In [1]: import numpy as np

In [2]: import numpy.linalg as la

In [3]: np.set_printoptions(precision=4, suppress=True, linewidth=140)

In [4]: F = np.load("dump.npy")

In [5]: F
Out[5]: 
array([[  1.3541,   6.0622,  10.8007,  10.1548,   1.4572,  -2.2403,   1.3951,   6.0622,   7.1032],
       [ -0.4446,   0.6662,   6.3984,   3.9538,  -4.4754,  -7.9046,   0.8584,   0.6662,   2.9692],
       [  0.5601,   3.6804,   7.3444,   5.9045,  -2.1702,  -5.2449,   0.1494,   3.6804,   4.2697],
       [ -0.3961,   0.8118,   6.0044,   3.6084,  -4.6572,  -7.9227,   0.5311,   0.8118,   2.7389],
       [  1.7897,   7.3692,  10.3571,  10.1468,   1.8876,  -1.3716,   0.5184,   7.3692,   7.0979],
       [ -1.3515,  -2.0544,   3.8349,   0.4834,  -7.6959, -10.8751,   0.3586,  -2.0544,   0.6556],
       [  0.8708,   4.6124,   8.8186,   7.6894,  -0.6696,  -4.0286,   0.718 ,   4.6124,   5.4596],
       [  2.9845,  10.9535,   7.9541,   8.9386,   2.2769,   0.6152,  -2.6766,  10.9535,   6.2924],
       [  1.9273,   7.7819,  19.2487,  19.176 ,   8.0446,   1.9133,   6.2628,   7.7819,  13.1174],
       [  2.1248,   8.3745,  11.5501,  11.6749,   3.2414,  -0.1921,   0.867 ,   8.3745,   8.1166],
       [  0.4742,   3.4226,  11.6576,  10.1319,   0.5621,  -4.0076,   3.1395,   3.4226,   7.0879]])

In [6]: B = np.array([[-3, 0, 2],
   ...:     [-2, -2, 3],
   ...:     [-1, 3, 1],
   ...:     [2, 1, -2],
   ...:     [0, -2, -1],
   ...:     [1, -3, 1],
   ...:     [-2, -2, 2],
   ...:     [-3, 1, 1],
   ...:     [-1, 1, 0]])

In [7]: np.vstack([F, B.T]).shape
Out[7]: (14, 9)

In [8]: np.einsum("ij->j", F)
Out[8]: array([  9.8934,  51.6801, 103.9691,  91.8624,  -2.1983, -41.2591,  12.1215,  51.6801,  64.9083])

In [9]: M = np.load("case1.npy")

In [10]: M
Out[10]: 
array([[3, 1, 0, 0],
       [2, 3, 0, 0],
       [0, 0, 3, 1],
       [0, 0, 2, 3]])

In [11]: # 2 groups of indices that never mix

In [12]: vals, vecs = la.eig(M)

In [13]: np.round(M @ vecs[:, 0] - vals[0] * vecs[:, 0], 4) + 0
Out[13]: array([0., 0., 0., 0.])

In [14]: np.sort(la.eigvals(M.T))
Out[14]: array([1.5858, 1.5858, 4.4142, 4.4142])

In [15]: np.sort(la.eigvals(M @ M))
Out[15]: array([ 2.5147,  2.5147, 19.4853, 19.4853])

In [16]: m1 = np.load("run18.npy")

In [17]: m1
Out[17]: 
array([[ 1.6,  0.6, -0.7, -1. ,  0.6],
       [ 2. , -0.6,  0.6,  1.8, -0.2],
       [ 0.1, -3. ,  0.6, -0.6,  1.7],
       [11. , 13. ,  8. ,  6. , 10. ],
       [-1.2, -1.2,  0.6,  0.7, -0.8],
       [ 1. , -1.2, -0.2, -1.3,  0.7],
       [-0.7, -0.5, -0.6, -0.2, -0.5],
       [-1. ,  1.6, -1.3, -0.9,  0.1],
       [-0.5,  1.1, -0.9,  0.3,  0.9],
       [-0.7,  1.2,  0.1,  1.2, -0.9],
       [ 0.5,  1.8, -1.1,  2.1,  1.4],
       [ 0.1,  1. , -0.4, -1.1,  1.3],
       [-1.3,  1.7, -0.2, -0.4, -0.1],
       [-0.3,  1. ,  0.4,  0.7, -1.5],
       [ 1.6, -0.7, -0.6, -2.2, -0.8],
       [-1.7,  0.8, -0.4,  1.7,  0. ],
       [ 1.6, -1. , -0.7, -0.1,  1.3],
       [ 0.8,  1. , -0.1,  1.4, -0.2],
       [-0.5,  1.1,  0.4, -1.5, -1.4],
       [ 0.1, -0.7,  0.8,  0. ,  0. ],
       [-0.1,  0.3,  1.3,  0.8,  0. ],
       [-0.3, -0.4, -1.2,  0.2,  0.9],
       [ 0.2, -0.5, -1.8,  1.7, -0.2]])

In [18]: Ac = (m1 - m1.mean(axis=0)) / m1.std(axis=0)

In [19]: Ac.std(axis=0)
Out[19]: array([1., 1., 1., 1., 1.])

In [20]: np.argwhere(np.abs(Ac) > 2)
Out[20]: 
array([[3, 0],
       [3, 1],
       [3, 2],
       [3, 3],
       [3, 4]])

In [21]: b = la.lstsq(np.delete(Ac, 0, axis=1), Ac[:, 0])[0]

In [22]: np.round(1 - np.var(Ac[:, 0] - np.delete(Ac, 0, axis=1) @ b), 4)
Out[22]: np.float64(0.828)

In [23]: b
Out[23]: array([ 0.0698,  0.3365, -0.0308,  0.5809])

In [24]: np.abs(b).argmax()
Out[24]: np.int64(3)

In [25]: q, r_ = la.qr(m1)

In [26]: np.round(q @ r_, 4) + 0
Out[26]: 
array([[ 1.6,  0.6, -0.7, -1. ,  0.6],
       [ 2. , -0.6,  0.6,  1.8, -0.2],
       [ 0.1, -3. ,  0.6, -0.6,  1.7],
       [11. , 13. ,  8. ,  6. , 10. ],
       [-1.2, -1.2,  0.6,  0.7, -0.8],
       [ 1. , -1.2, -0.2, -1.3,  0.7],
       [-0.7, -0.5, -0.6, -0.2, -0.5],
       [-1. ,  1.6, -1.3, -0.9,  0.1],
       [-0.5,  1.1, -0.9,  0.3,  0.9],
       [-0.7,  1.2,  0.1,  1.2, -0.9],
       [ 0.5,  1.8, -1.1,  2.1,  1.4],
       [ 0.1,  1. , -0.4, -1.1,  1.3],
       [-1.3,  1.7, -0.2, -0.4, -0.1],
       [-0.3,  1. ,  0.4,  0.7, -1.5],
       [ 1.6, -0.7, -0.6, -2.2, -0.8],
       [-1.7,  0.8, -0.4,  1.7,  0. ],
       [ 1.6, -1. , -0.7, -0.1,  1.3],
       [ 0.8,  1. , -0.1,  1.4, -0.2],
       [-0.5,  1.1,  0.4, -1.5, -1.4],
       [ 0.1, -0.7,  0.8,  0. ,  0. ],
       [-0.1,  0.3,  1.3,  0.8,  0. ],
       [-0.3, -0.4, -1.2,  0.2,  0.9],
       [ 0.2, -0.5, -1.8,  1.7, -0.2]])

In [27]: np.abs(np.diag(r_))
Out[27]: array([11.9721,  8.6048,  4.6477,  5.5097,  4.5197])

In [28]: q.shape, r_.shape
Out[28]: ((23, 5), (5, 5))

In [29]: np.trace(q @ q.T)
Out[29]: np.float64(5.0)
